$ python3 -q
>>> import numpy as np
>>> import numpy.linalg as la
>>> np.set_printoptions(precision=2, suppress=True, linewidth=120, sign=" ")
>>> rnd = lambda a: np.round(a, 2) + 0
>>> F = np.array([[0, 9, 0], [0, 0, 7], [9, 0, 0]])
>>> rng = np.random.default_rng(80762)
>>> idx = rng.permutation(3)
>>> out = F[:, idx] * rng.choice([-1, 1], 3)
>>> print(out)
[[ 0  0  9]
 [ 7  0  0]
 [ 0 -9  0]]
>>> Uu, _, VT = la.svd(F.T @ out)
>>> print(rnd(la.lstsq(F, out)[0]))
[[ 0. -1.  0.]
 [ 0.  0.  1.]
 [ 1.  0.  0.]]
>>> print(rnd(Uu @ VT))
[[ 0. -1.  0.]
 [ 0.  0.  1.]
 [ 1.  0.  0.]]
>>> print(idx)
[ 2  0  1]
>>> def softmax(z):
...     e = np.exp(z - z.max(axis=-1, keepdims=True))
...     return e / e.sum(axis=-1, keepdims=True)
... 
>>> print(rnd(softmax(10 * out[2])))
[ 0.5  0.   0.5]
>>> print(rnd(softmax(out[2])))
[ 0.5  0.   0.5]
>>> S = out @ out.T / np.sqrt(3)
>>> print(rnd(softmax(S)[2] @ out))
[ 0. -9.  0.]
>>> idx = rng.permutation(3)
>>> print(idx)
[ 2  1  0]
>>> out = F[idx][:, idx]
>>> print(np.trace(out))
0
>>> print(np.allclose(out, F))
False
>>> print(rnd(la.eigvals(F).sum().real))
0.0
>>> print(rnd(la.det(2 * F)), rnd(la.det(F)))
4536.0 567.0
>>> print(rnd(la.eigvals(F)))
[-4.14+7.17j -4.14-7.17j  8.28+0.j  ]
>>> print(rnd(la.det(F[::-1])))
-567.0
>>> print(rnd(np.poly(F)))
[   1.    0.    0. -567.]
>>> print(F[:, 0] @ F[:, 1])
0
>>> print(rnd(la.pinv(F)))
[[ 0.    0.    0.11]
 [ 0.11  0.    0.  ]
 [ 0.    0.14  0.  ]]
>>> print(F.T @ F)
[[ 81   0   0]
 [  0  81   0]
 [  0   0  49]]
>>> data = np.loadtxt("test4.csv", delimiter=",")
>>> print(rnd(data))
[[ 0.35 -0.15 -0.45 -0.05]
 [-0.15  0.06  0.19  0.02]
 [-0.45  0.19  0.58  0.06]
 [-0.05  0.02  0.06  0.01]]
>>> # rank 1
>>> print(rnd(data.reshape(2, -1)))
[[ 0.35 -0.15 -0.45 -0.05 -0.15  0.06  0.19  0.02]
 [-0.45  0.19  0.58  0.06 -0.05  0.02  0.06  0.01]]
>>> print(rnd(data.reshape(-1, 2)))
[[ 0.35 -0.15]
 [-0.45 -0.05]
 [-0.15  0.06]
 [ 0.19  0.02]
 [-0.45  0.19]
 [ 0.58  0.06]
 [-0.05  0.02]
 [ 0.06  0.01]]
>>> t3 = data.reshape(4, 2, -1)
>>> print(rnd(np.swapaxes(t3, 1, 2)[1]))
[[-0.15  0.19]
 [ 0.06  0.02]]
>>> print(rnd(t3.sum(axis=1)))
[[-0.1  -0.2 ]
 [ 0.04  0.09]
 [ 0.13  0.26]
 [ 0.01  0.03]]
>>> print(rnd(t3.transpose(1, 0, 2)))
[[[ 0.35 -0.15]
  [-0.15  0.06]
  [-0.45  0.19]
  [-0.05  0.02]]

 [[-0.45 -0.05]
  [ 0.19  0.02]
  [ 0.58  0.06]
  [ 0.06  0.01]]]
